$ python -q
>>> import numpy as np
>>> import numpy.linalg as la
>>> np.set_printoptions(precision=3, suppress=True, linewidth=160, sign=" ")
>>> def tidy(a):
...     return np.round(a, 3) + 0
... 
>>> J = np.loadtxt("data.csv", delimiter=",")
>>> print(J)
[[ 39.165 -39.142 -39.405 -40.022 -18.391 -20.96   39.72  -19.287  -0.055]
 [ 40.687 -41.415 -39.782 -39.915 -19.657 -20.975  39.711 -20.986   2.358]
 [ 39.903 -40.194 -41.343 -39.556 -17.982 -20.085  39.357 -20.696   0.567]
 [ 39.477 -39.061 -39.706 -40.178 -19.941 -20.64   39.517 -20.842  -0.031]
 [ 41.078 -39.775 -38.565 -40.801 -21.768 -20.615  39.351 -19.     -0.988]
 [ 38.675 -41.285 -39.7   -38.941 -19.593 -19.294  41.077 -19.153   0.439]
 [ 39.787 -38.966 -40.747 -41.921 -20.645 -19.918  38.92  -18.865  -0.06 ]
 [ 40.602 -39.05  -40.102 -40.209 -19.863 -20.606  40.481 -19.354  -0.296]
 [ 39.518 -38.777 -39.037 -38.343 -20.152 -20.026  38.947 -18.113  -1.245]
 [ 39.386 -39.446 -39.339 -40.625 -19.782 -18.91   38.886 -17.52    0.132]
 [ 40.67  -39.346 -37.529 -41.164 -18.431 -20.559  39.454 -18.525   0.421]
 [ 41.308 -39.571 -39.319 -40.231 -18.773 -20.88   39.73  -21.046   0.059]
 [ 38.798 -38.598 -40.347 -38.408 -22.589 -20.204  41.375 -20.697   1.102]
 [ 41.304 -40.537 -39.649 -39.224 -20.466 -20.945  40.635 -19.464  -0.455]
 [ 42.024 -40.957 -39.656 -40.597 -20.184 -18.767  40.184 -21.496   0.923]
 [ 40.361 -38.414 -39.435 -39.173 -20.668 -19.099  42.927 -17.438  -0.945]
 [ 39.084 -39.173 -39.234 -40.329 -18.84  -19.117  38.73  -20.716   1.79 ]
 [ 40.34  -40.351 -40.11  -40.748 -20.478 -21.424  40.332 -20.796  -0.13 ]
 [ 39.197 -39.476 -37.807 -40.898 -19.615 -21.432  39.238 -19.777   0.658]
 [ 41.141 -41.868 -39.68  -40.141 -19.461 -18.383  39.673 -21.683   0.452]
 [ 39.232 -41.302 -39.976 -39.273 -20.657 -19.866  39.96  -19.8     0.225]
 [ 39.608 -40.235 -39.973 -39.863 -17.594 -21.003  38.904 -20.982  -0.327]
 [ 39.167 -39.96  -40.874 -39.43  -17.841 -19.173  40.112 -19.515   0.781]
 [ 40.413 -40.732 -40.184 -39.494 -21.71  -18.98   40.616 -18.673  -1.267]
 [ 40.023 -39.848 -40.378 -39.97  -20.522 -20.198  39.692 -18.973  -0.267]
 [ 40.816 -39.159 -40.964 -38.959 -19.298 -19.139  40.567 -18.577  -0.212]
 [ 42.613 -40.951 -40.942 -40.255 -19.123 -19.974  41.437 -20.488  -1.925]
 [ 38.982 -40.206 -39.679 -41.159 -19.856 -22.129  39.43  -20.556   1.733]
 [ 40.038 -39.69  -41.485 -38.835 -19.896 -19.438  40.807 -20.216  -0.167]
 [ 39.365 -40.826 -41.311 -41.73  -18.374 -20.569  39.071 -17.198   0.742]
 [ 39.334 -39.676 -39.985 -39.743 -20.217 -20.2    40.14  -20.503   0.882]]
>>> def softmax(z):
...     e = np.exp(z - z.max(axis=-1, keepdims=True))
...     return e / e.sum(axis=-1, keepdims=True)
... 
>>> print(tidy(softmax(J[23] + -1)))
[ 0.449  0.     0.     0.     0.     0.     0.551  0.     0.   ]
>>> print(tidy(softmax(J).sum(axis=1)))
[ 1.  1.  1.  1.  1.  1.  1.  1.  1.  1.  1.  1.  1.  1.  1.  1.  1.  1.  1.  1.  1.  1.  1.  1.  1.  1.  1.  1.  1.  1.  1.]
>>> scores = J @ J.T / np.sqrt(9)
>>> print(tidy(softmax(scores)[23] @ J))
[ 42.613 -40.951 -40.942 -40.255 -19.123 -19.974  41.437 -20.488  -1.925]
